$ python3 -q
>>> import numpy as np
>>> import numpy.linalg as la
>>> np.set_printoptions(precision=3, suppress=True, linewidth=200, floatmode="fixed")
>>> W0 = np.load("block13.npy")
>>> print(W0)
[[  9  -4 -12]
 [ -1   4  12]
 [ -3   0   0]
 [  1  -5 -15]
 [ -9  -6 -18]]
>>> # rank 2
>>> U, sigma, Vt = la.svd(W0)
>>> np.argmax(sigma[:-1] / (sigma[1:] + 1e-6)) + 1
np.int64(2)
>>> sigma.round(3) + 0
array([30.513, 13.112,  0.000])
>>> B = U[:, :2] @ np.diag(sigma[:2]) @ Vt[:2]
>>> print(np.round(la.norm(W0 - B) / la.norm(W0), 3))
0.0
>>> la.matrix_rank(B)
np.int64(2)
>>> A = np.load("case1.npy")
>>> A
array([[-2, -2, -2, -2],
       [-2, -4, -4, -4],
       [-2, -4, -6, -6],
       [-2, -4, -6, -8]])
>>> round(la.det(A), 3)
np.float64(16.0)
>>> vals, vecs = la.eig(A)
>>> print(np.sort(la.eigvals(la.inv(A))))
[-1.766 -1.174 -0.500 -0.060]
>>> np.round(np.prod(vals), 3)
np.float64(16.0)
>>> vals
array([-16.582,  -2.000,  -0.852,  -0.566])
>>> print(np.sort(la.eigvals(A @ A)))
[  0.321   0.726   4.000 274.953]
>>> x0 = np.array([3, -1, 0, -1])
>>> y = A @ x0
>>> b, lr = np.zeros(4), 1 / la.norm(A, 2) ** 2
>>> for i in range(6):
...     b -= lr * A.T @ (A @ b - y)
...     if i % 2 == 0: print(i, round(la.norm(A @ b - y), 3))
... 
0 3.927
2 3.837
4 3.751
>>> b
array([ 0.018, -0.104, -0.239, -0.339])
>>> B = A / la.norm(A, axis=1, keepdims=True)
>>> C2 = B @ B.T
>>> np.argwhere(np.triu(np.abs(C2) > 0.95, 1))
array([[0, 1],
       [1, 2],
       [1, 3],
       [2, 3]])
>>> C2
array([[1.000, 0.971, 0.938, 0.913],
       [0.971, 1.000, 0.983, 0.962],
       [0.938, 0.983, 1.000, 0.990],
       [0.913, 0.962, 0.990, 1.000]])
>>> (C2 - 2 * np.eye(4)).round(6).argmax(axis=1)
array([1, 2, 3, 2])
>>> E = np.load("w.npy")
>>> E
array([[ 1.020, -7.000,  2.000,  6.000],
       [-6.000,  6.020,  2.000,  0.000],
       [ 0.000, -1.000,  1.020, -5.000],
       [ 1.000, -7.000,  2.000,  6.020]])
>>> print(round(float(la.det(2 * E)), 3), round(float(la.det(E)), 3))
50.082 3.13
>>> la.eigvals(E)
array([13.020+0.000j,  0.020+0.000j,  0.520+3.428j,  0.520-3.428j])
>>> round(float(la.det(E[::-1])), 3)
3.13
>>> print(round(la.eigvals(E).sum().real, 3))
14.08
>>> x0 = np.array([1, -3, 2, 2])
>>> h1 = np.maximum(E @ x0, 0)
>>> h1
array([38.020,  0.000,  0.000, 38.040])
>>> np.maximum(E @ x0, 0) - np.maximum(-E @ x0, 0)
array([ 38.020, -20.060,  -4.960,  38.040])
>>> E * (h1 > 1e-9)[:, None]
array([[ 1.020, -7.000,  2.000,  6.000],
       [-0.000,  0.000,  0.000,  0.000],
       [ 0.000, -0.000,  0.000, -0.000],
       [ 1.000, -7.000,  2.000,  6.020]])
>>> data = np.loadtxt("out0.csv", delimiter=",")
>>> data
array([[-2.140, -1.579, -2.056,  1.795,  1.216],
       [ 1.223, -1.551, -2.291, -0.858, -2.472],
       [ 0.917,  2.969, -1.936,  1.602, -0.171],
       [-1.528,  1.210, -1.464, -3.041,  0.897],
       [ 2.598, -0.907, -0.793, -0.472,  2.753]])
>>> Q, vecs = la.qr(data[:, :2])[0], la.qr(data[:, 2:])[0]
>>> sigma = la.svd(Q.T @ vecs, compute_uv=False)
>>> np.round(la.norm(Q @ Q.T - vecs @ vecs.T, 2), 3)
np.float64(1.0)
>>> np.degrees(np.arccos(sigma.clip(0, 1)))
array([90.000, 90.000])
>>> (data + data.T) / 2
array([[-2.140, -0.178, -0.569,  0.134,  1.907],
       [-0.178, -1.551,  0.339,  0.176, -1.689],
       [-0.569,  0.339, -1.936,  0.069, -0.482],
       [ 0.134,  0.176,  0.069, -3.041,  0.213],
       [ 1.907, -1.689, -0.482,  0.213,  2.753]])
>>> round(np.trace(data), 3)
np.float64(-5.916)
>>> round(la.det(data), 3)
np.float64(1024.0)
>>> np.allclose(data, data.T)
False
>>> np.sort(np.abs(la.eigvals(data)))
array([4.000, 4.000, 4.000, 4.000, 4.000])
>>> Q, r_ = la.qr(data)
>>> Q.shape, r_.shape
((5, 5), (5, 5))
>>> np.round(Q.T @ Q, 3) + 0
array([[1.000, 0.000, 0.000, 0.000, 0.000],
       [0.000, 1.000, 0.000, 0.000, 0.000],
       [0.000, 0.000, 1.000, 0.000, 0.000],
       [0.000, 0.000, 0.000, 1.000, 0.000],
       [0.000, 0.000, 0.000, 0.000, 1.000]])
>>> x0 = np.array([-2, 2, -2, 2, -2])
>>> y = data @ x0
>>> y
array([  6.392,   2.263,  11.522,   0.527, -11.874])
>>> np.round(la.solve(data, data[:, 1]), 3) + 0
array([0.000, 1.000, 0.000, 0.000, 0.000])
>>> la.solve(data, y)
array([-2.000,  2.000, -2.000,  2.000, -2.000])
>>> la.solve(data, -2 * y)
array([ 4.000, -4.000,  4.000, -4.000,  4.000])
>>> X = np.loadtxt("a.csv", delimiter=",")
>>> X
array([[ 0.037,  0.185, -0.037],
       [ 0.185,  0.926, -0.185],
       [-0.037, -0.185,  0.037]])
>>> def softmax(z):
...     e = np.exp(z - z.max(axis=-1, keepdims=True))
...     return e / e.sum(axis=-1, keepdims=True)
... 
>>> softmax(X).sum(axis=1)
array([1.000, 1.000, 1.000])
>>> softmax(X[0])
array([0.324, 0.376, 0.301])
>>> att = X @ X.T / np.sqrt(3)
>>> print(softmax(att).round(6).argmax(axis=1))
[1 1 2]
>>> softmax(att)
array([[0.328, 0.357, 0.314],
       [0.299, 0.459, 0.242],
       [0.338, 0.310, 0.352]])
>>> np.round(np.sort(np.abs(la.eigvals(X))), 3) + 0
array([0.000, 0.000, 1.000])
>>> np.allclose(X @ X.T, X.T @ X)
True
>>> X.inv()
Traceback (most recent call last):
  File "<python-input-71>", line 1, in <module>
    X.inv()
    ^^^^^
AttributeError: 'numpy.ndarray' object has no attribute 'inv'
>>> B = np.array([[0, 8], [-7, 9], [-7, -9]])
>>> F = np.tile(B, (2, 3))
>>> F
array([[ 0,  8,  0,  8,  0,  8],
       [-7,  9, -7,  9, -7,  9],
       [-7, -9, -7, -9, -7, -9],
       [ 0,  8,  0,  8,  0,  8],
       [-7,  9, -7,  9, -7,  9],
       [-7, -9, -7, -9, -7, -9]])
>>> r0 = np.array([-2, 2, 1])
>>> np.correlate(F[5], F[3], "full")
array([ -56,  -72, -112, -144, -168, -216, -112, -144,  -56,  -72,    0])
>>> np.polyval(r0, F[5])
array([-111, -179, -111, -179, -111, -179])
>>> print(np.cross(F[5, :3], F[3, :3]))
[ 56   0 -56]
>>> print(np.round(np.trace(la.pinv(F) @ F), 3))
2.0
>>> np.abs(np.diag(la.qr(F)[1])) > 1e-9
array([ True,  True, False, False, False, False])
>>> np.unique(F.round(6), axis=0).shape
(3, 6)
>>> U, sigma, Vt = la.svd(F)
>>> sigma.round(3) + 0
array([36.824, 24.249,  0.000,  0.000,  0.000,  0.000])
>>> B = U[:, :2] @ np.diag(sigma[:2]) @ Vt[:2]
>>> round(float(la.norm(F - B, 2)), 3), round(sigma[2], 3)
(0.0, np.float64(0.0))
>>> round(float(la.norm(F - B) / la.norm(F)), 3)
0.0
>>> la.matrix_rank(B)
np.int64(2)
>>> feats = np.load("sample12.npy")
>>> feats
array([[-1.806,  4.413,  1.505],
       [-2.690, -4.100, -0.978],
       [-2.246, -0.952,  4.364],
       [ 4.006, -0.638, -2.923],
       [-1.735, -2.719, -3.820],
       [ 3.736, -3.322,  0.088],
       [-2.279, -3.748,  2.400],
       [ 1.337,  0.568, -4.784],
       [-3.197,  0.568,  3.802],
       [-1.239,  2.854,  3.914],
       [ 3.606,  1.956, -2.859],
       [ 3.150, -0.074,  3.883],
       [ 0.337,  0.352,  4.976],
       [ 3.281, -3.681,  0.827],
       [ 4.946,  0.006, -0.734],
       [ 1.372,  4.604,  1.387],
       [-1.015,  1.706, -4.589],
       [ 4.191, -1.255,  2.420],
       [ 4.863, -0.969,  0.644],
       [-0.359, -4.157,  2.755],
       [ 4.588, -1.114,  1.647],
       [ 4.675,  0.879, -1.540],
       [-2.394, -1.584, -4.094]])
>>> x0 = np.array([1, 0, 1])
>>> print(feats @ np.eye(3)[1])
[ 4.413 -4.100 -0.952 -0.638 -2.719 -3.322 -3.748  0.568  0.568  2.854  1.956 -0.074  0.352 -3.681  0.006  4.604  1.706 -1.255 -0.969 -4.157 -1.114  0.879 -1.584]
>>> print(la.norm(feats @ x0) <= la.norm(feats, 2) * la.norm(x0) + 1e-9)
True
>>> print((feats @ x0).argmax())
11
>>> np.sign((feats @ x0).round(6))
array([-1.000, -1.000,  1.000,  1.000, -1.000,  1.000,  1.000, -1.000,  1.000,  1.000,  1.000,  1.000,  1.000,  1.000,  1.000,  1.000, -1.000,  1.000,  1.000,  1.000,  1.000,  1.000, -1.000])
